$ python3 -q
>>> import numpy as np
>>> np.set_printoptions(suppress=True, linewidth=160)
>>> u = np.array([2, 0, 0, -3]) + 0.5
>>> m1 = np.outer(u, u) / (u @ u)
>>> m1.round(3)
array([[ 0.481,  0.096,  0.096, -0.481],
       [ 0.096,  0.019,  0.019, -0.096],
       [ 0.096,  0.019,  0.019, -0.096],
       [-0.481, -0.096, -0.096,  0.481]])
>>> A2 = m1 / np.linalg.norm(m1, axis=1, keepdims=True)
>>> C2 = A2 @ A2.T
>>> (np.abs(C2) > 0.9).astype(int)
array([[1, 1, 1, 1],
       [1, 1, 1, 1],
       [1, 1, 1, 1],
       [1, 1, 1, 1]])
>>> np.round(np.linalg.norm(A2, axis=1), 3)
array([1., 1., 1., 1.])
>>> U, sigma, Vh = np.linalg.svd(m1)
>>> evecs = Vh[:(sigma > 1e-8).sum()]
>>> rng = np.random.default_rng(684158)
>>> vec = m1[0] + -2 * m1[1] + rng.integers(2) * np.eye(4)[2]
>>> vec.round(3)
array([ 0.288,  0.058,  1.058, -0.288])
>>> np.allclose(evecs.T @ evecs @ vec, vec)
False
>>> np.linalg.matrix_rank(np.vstack([m1, vec]))
np.int64(2)
>>> np.round(evecs.T @ evecs, 3)
array([[ 0.481,  0.096,  0.096, -0.481],
       [ 0.096,  0.019,  0.019, -0.096],
       [ 0.096,  0.019,  0.019, -0.096],
       [-0.481, -0.096, -0.096,  0.481]])
>>> np.round(np.diag(evecs.T @ evecs), 3)
array([0.481, 0.019, 0.019, 0.481])
>>> vec = np.array([3, 3, 0, 3])
>>> np.round(m1 @ m1 @ vec, 3)
array([ 0.288,  0.058,  0.058, -0.288])
>>> np.round(m1 @ vec, 3)
array([ 0.288,  0.058,  0.058, -0.288])
>>> np.round(np.linalg.eigvalsh(2 * m1 - np.eye(4)), 3)
array([-1., -1., -1.,  1.])
>>> np.round(np.eye(4) - m1, 3)
array([[ 0.519, -0.096, -0.096,  0.481],
       [-0.096,  0.981, -0.019,  0.096],
       [-0.096, -0.019,  0.981,  0.096],
       [ 0.481,  0.096,  0.096,  0.519]])
>>> np.allclose(m1 @ m1.T, m1.T @ m1)
True
>>> np.round(m1 @ m1, 3)
array([[ 0.481,  0.096,  0.096, -0.481],
       [ 0.096,  0.019,  0.019, -0.096],
       [ 0.096,  0.019,  0.019, -0.096],
       [-0.481, -0.096, -0.096,  0.481]])
>>> np.round((m1 + m1.T) / 2, 3)
array([[ 0.481,  0.096,  0.096, -0.481],
       [ 0.096,  0.019,  0.019, -0.096],
       [ 0.096,  0.019,  0.019, -0.096],
       [-0.481, -0.096, -0.096,  0.481]])
>>> np.trace(m1)
np.float64(1.0)
>>> np.round(np.linalg.matrix_power(m1, 2), 3)
array([[ 0.481,  0.096,  0.096, -0.481],
       [ 0.096,  0.019,  0.019, -0.096],
       [ 0.096,  0.019,  0.019, -0.096],
       [-0.481, -0.096, -0.096,  0.481]])
>>> round(float(np.linalg.det(m1)), 3)
0.0
>>> np.round(np.abs(np.linalg.eigvals(m1)).max(), 3)
np.float64(1.0)
>>> np.round(np.sort(np.abs(np.linalg.eigvals(m1))), 3) + 0
array([0., 0., 0., 1.])
>>> C2 = m1.T @ m1
>>> (m1 @ m1.T).shape
(4, 4)
>>> C2.round(3)
array([[ 0.481,  0.096,  0.096, -0.481],
       [ 0.096,  0.019,  0.019, -0.096],
       [ 0.096,  0.019,  0.019, -0.096],
       [-0.481, -0.096, -0.096,  0.481]])
>>> np.trace(C2), (m1 ** 2).sum()
(np.float64(1.0), np.float64(1.0))
>>> np.round(np.linalg.svd(m1, compute_uv=False) ** 2, 3) + 0
array([1., 0., 0., 0.])
>>> arr = np.load("data.npy")
>>> arr
array([[-2., -3.,  0., -3.],
       [-2.,  1.,  2.,  1.],
       [ 0., -3., -2., -3.],
       [ 2.,  0., -2.,  0.]])
>>> # column 3 repeats column 1
>>> [round(float(x), 3) for x in np.linalg.svd(arr, compute_uv=False)[:3]]
[6.516, 4.408, 0.341]
>>> round(np.linalg.norm(arr, 2) / np.linalg.norm(arr), 3)
np.float64(0.828)
>>> np.linalg.cond(arr) > 100
np.True_
>>> F = np.loadtxt("dump.csv", delimiter=",")
>>> F
array([[ 1., -1.,  1., -1., -1.,  1., -1.,  1.],
       [ 1.,  1., -1., -1.,  1.,  1., -1., -1.],
       [ 1., -1., -1.,  1., -1.,  1.,  1., -1.],
       [ 1.,  1.,  1.,  1.,  1.,  1.,  1.,  1.]])
>>> # column 4 repeats column 1
>>> F @ F
Traceback (most recent call last):
  File "<python-input-45>", line 1, in <module>
    F @ F
    ~~^~~
ValueError: matmul: Input operand 1 has a mismatch in its core dimension 0, with gufunc signature (n?,k),(k,m?)->(n?,m?) (size 4 is different from 8)
>>> C2 = F.T @ F
>>> np.round(np.linalg.eigvalsh(C2)[::-1], 3)
array([8., 8., 8., 8., 0., 0., 0., 0.])
>>> np.diag(C2)
array([4., 4., 4., 4., 4., 4., 4., 4.])
>>> np.allclose(C2, C2.T)
True
>>> np.trace(C2), (F ** 2).sum()
(np.float64(32.0), np.float64(32.0))
>>> ang = np.radians(180)
>>> R = np.eye(8)
>>> R[1, 1] = R[0, 0] = np.cos(ang)
>>> R[1, 0], R[0, 1] = -np.sin(ang), np.sin(ang)
>>> R.round(3) + 0
array([[-1.,  0.,  0.,  0.,  0.,  0.,  0.,  0.],
       [ 0., -1.,  0.,  0.,  0.,  0.,  0.,  0.],
       [ 0.,  0.,  1.,  0.,  0.,  0.,  0.,  0.],
       [ 0.,  0.,  0.,  1.,  0.,  0.,  0.,  0.],
       [ 0.,  0.,  0.,  0.,  1.,  0.,  0.,  0.],
       [ 0.,  0.,  0.,  0.,  0.,  1.,  0.,  0.],
       [ 0.,  0.,  0.,  0.,  0.,  0.,  1.,  0.],
       [ 0.,  0.,  0.,  0.,  0.,  0.,  0.,  1.]])
>>> A2 = F @ R.T
>>> A2.round(3)
array([[-1.,  1.,  1., -1., -1.,  1., -1.,  1.],
       [-1., -1., -1., -1.,  1.,  1., -1., -1.],
       [-1.,  1., -1.,  1., -1.,  1.,  1., -1.],
       [-1., -1.,  1.,  1.,  1.,  1.,  1.,  1.]])
>>> np.allclose(np.linalg.norm(F, axis=1), np.linalg.norm(A2, axis=1))
True
>>> np.round(np.linalg.svd(F, compute_uv=False), 3), np.round(np.linalg.svd(A2, compute_uv=False), 3)
(array([2.828, 2.828, 2.828, 2.828]), array([2.828, 2.828, 2.828, 2.828]))
>>> A2 = F / np.sqrt((F ** 2).mean(axis=1, keepdims=True))
>>> F - F.mean(axis=1, keepdims=True)
array([[ 1., -1.,  1., -1., -1.,  1., -1.,  1.],
       [ 1.,  1., -1., -1.,  1.,  1., -1., -1.],
       [ 1., -1., -1.,  1., -1.,  1.,  1., -1.],
       [ 0.,  0.,  0.,  0.,  0.,  0.,  0.,  0.]])
>>> A2[2]
array([ 1., -1., -1.,  1., -1.,  1.,  1., -1.])
>>> round(np.linalg.norm(F[1], 1), 3), np.round(np.linalg.norm(F[1], np.inf), 3)
(np.float64(8.0), np.float64(1.0))
>>> F[1] @ F[2]
np.float64(0.0)
>>> round(np.linalg.norm(F, "nuc"), 3)
np.float64(11.314)
